$ python -q
>>> import numpy as np
>>> np.set_printoptions(precision=2, suppress=True, linewidth=120)
>>> F = np.loadtxt("test15.csv", delimiter=",")
>>> F
array([[ 0.33,  0.67,  0.67],
       [ 0.67,  0.33, -0.67],
       [ 0.67, -0.67,  0.33]])
>>> B = np.array([[2, -4, -1], [-1, -3, 3]])
>>> Z = np.kron(B, F)
>>> np.linalg.matrix_rank(Z)
np.int64(6)
>>> np.round(np.linalg.norm(Z, 2), 2), np.round(np.linalg.norm(B, 2) * np.linalg.norm(F, 2), 2)
(np.float64(5.2), np.float64(5.2))
>>> Z
array([[ 0.67,  1.33,  1.33, -1.33, -2.67, -2.67, -0.33, -0.67, -0.67],
       [ 1.33,  0.67, -1.33, -2.67, -1.33,  2.67, -0.67, -0.33,  0.67],
       [ 1.33, -1.33,  0.67, -2.67,  2.67, -1.33, -0.67,  0.67, -0.33],
       [-0.33, -0.67, -0.67, -1.  , -2.  , -2.  ,  1.  ,  2.  ,  2.  ],
       [-0.67, -0.33,  0.67, -2.  , -1.  ,  2.  ,  2.  ,  1.  , -2.  ],
       [-0.67,  0.67, -0.33, -2.  ,  2.  , -1.  ,  2.  , -2.  ,  1.  ]])
>>> K = np.loadtxt("m.csv", delimiter=",")
>>> K
array([[ 0.18,  0.01,  0.14, -0.28, -0.02,  0.14, -0.03, -0.16],
       [ 0.01,  0.32,  0.16, -0.06, -0.29, -0.05,  0.27,  0.17],
       [ 0.14,  0.16,  0.18, -0.25, -0.16,  0.08,  0.1 , -0.04],
       [-0.28, -0.06, -0.25,  0.46,  0.08, -0.21,  0.01,  0.23],
       [-0.02, -0.29, -0.16,  0.08,  0.27,  0.03, -0.24, -0.14],
       [ 0.14, -0.05,  0.08, -0.21,  0.03,  0.12, -0.07, -0.16],
       [-0.03,  0.27,  0.1 ,  0.01, -0.24, -0.07,  0.23,  0.18],
       [-0.16,  0.17, -0.04,  0.23, -0.14, -0.16,  0.18,  0.25]])
>>> x0 = np.array([2, 1, -1, 2, 1, -3, 1, 3])
>>> np.linalg.eigvalsh(2 * K - np.eye(8))
array([-1., -1., -1., -1., -1., -1.,  1.,  1.])
>>> np.trace(K)
np.float64(2.0)
>>> np.eye(8) - K
array([[ 0.82, -0.01, -0.14,  0.28,  0.02, -0.14,  0.03,  0.16],
       [-0.01,  0.68, -0.16,  0.06,  0.29,  0.05, -0.27, -0.17],
       [-0.14, -0.16,  0.82,  0.25,  0.16, -0.08, -0.1 ,  0.04],
       [ 0.28,  0.06,  0.25,  0.54, -0.08,  0.21, -0.01, -0.23],
       [ 0.02,  0.29,  0.16, -0.08,  0.73, -0.03,  0.24,  0.14],
       [-0.14,  0.05, -0.08,  0.21, -0.03,  0.88,  0.07,  0.16],
       [ 0.03, -0.27, -0.1 , -0.01,  0.24,  0.07,  0.77, -0.18],
       [ 0.16, -0.17,  0.04, -0.23,  0.14,  0.16, -0.18,  0.75]])
>>> W0 = np.loadtxt("mat.csv", delimiter=",")
>>> W0
array([[-2.53,  1.14, -0.88,  0.73],
       [-0.32, -2.17, -2.04, -0.17],
       [ 0.  ,  1.04, -0.88, -2.67],
       [ 1.58,  1.38, -1.82,  1.13]])
>>> r0 = np.array([0, -1, 2, 0])
>>> B = W0 + np.outer(r0, np.eye(4)[3])
>>> round(np.linalg.det(B) / np.linalg.det(W0), 2), round(float(1 + np.linalg.solve(W0, r0)[3]), 2)
(np.float64(0.42), 0.42)
>>> np.linalg.matrix_rank(np.linalg.inv(B) - np.linalg.inv(W0), tol=1e-8)
np.int64(1)
>>> B
array([[-2.53,  1.14, -0.88,  0.73],
       [-0.32, -2.17, -2.04, -1.17],
       [ 0.  ,  1.04, -0.88, -0.67],
       [ 1.58,  1.38, -1.82,  1.13]])
